% ipython --no-banner

In [1]: import numpy as np

In [2]: from numpy import linalg as LA

In [3]: np.set_printoptions(suppress=True, linewidth=100)

In [4]: def tidy(a):
   ...:     return np.round(a, 3) + 0
   ...: 

In [5]: F = np.loadtxt("dump.csv", delimiter=",")

In [6]: print(F)
[[4. 3. 0.]
 [6. 5. 2.]
 [4. 3. 0.]
 [8. 7. 4.]]

In [7]: tidy(LA.norm(F, 2) / LA.norm(F))
Out[7]: np.float64(0.99)

In [8]: left, sv, Vh = LA.svd(F)

In [9]: V = Vh[:(sv > 1e-8).sum()]

In [10]: rng = np.random.default_rng(6)

In [11]: x0 = F[3] + -1 * F[1] + rng.integers(2) * np.eye(3)[0]

In [12]: x0
Out[12]: array([2., 2., 2.])

In [13]: tidy(LA.norm(x0 - V.T @ V @ x0))
Out[13]: np.float64(0.0)

In [14]: LA.matrix_rank(np.vstack([F, x0]))
Out[14]: np.int64(2)

In [15]: B = np.array([[3, 3, -2], [1, -3, -3]])

In [16]: cent = np.kron(B, F)

In [17]: print(cent.shape)
(8, 9)

In [18]: m1 = np.loadtxt("run12.csv", delimiter=",")

In [19]: print(m1)
[[ 0.  0.  0.  0.  0.]
 [ 5.  4.  0.  0.  0.]
 [-3. -3. -3.  0.  0.]
 [-5.  3. -1. -4.  0.]
 [ 5. -1. -4. -1. -4.]]

In [20]: left, sv, Vh = LA.svd(m1)

In [21]: tidy(sv)
Out[21]: array([9.659, 6.809, 5.973, 1.636, 0.   ])

In [22]: np.argmax(sv[:-1] / (sv[1:] + 1e-6)) + 1
Out[22]: np.int64(4)

In [23]: B = left[:, :4] @ np.diag(sv[:4]) @ Vh[:4]

In [24]: LA.matrix_rank(m1, rtol=0.05)
Out[24]: np.int64(4)

In [25]: tidy(LA.norm(m1 - B, 2)), tidy(sv[4])
Out[25]: (np.float64(0.0), np.float64(0.0))

In [26]: print(tidy(LA.norm(m1 - B) / LA.norm(m1)))
0.0

In [27]: tidy(B)
Out[27]: 
array([[ 0.,  0.,  0.,  0.,  0.],
       [ 5.,  4.,  0.,  0.,  0.],
       [-3., -3., -3.,  0.,  0.],
       [-5.,  3., -1., -4.,  0.],
       [ 5., -1., -4., -1., -4.]])
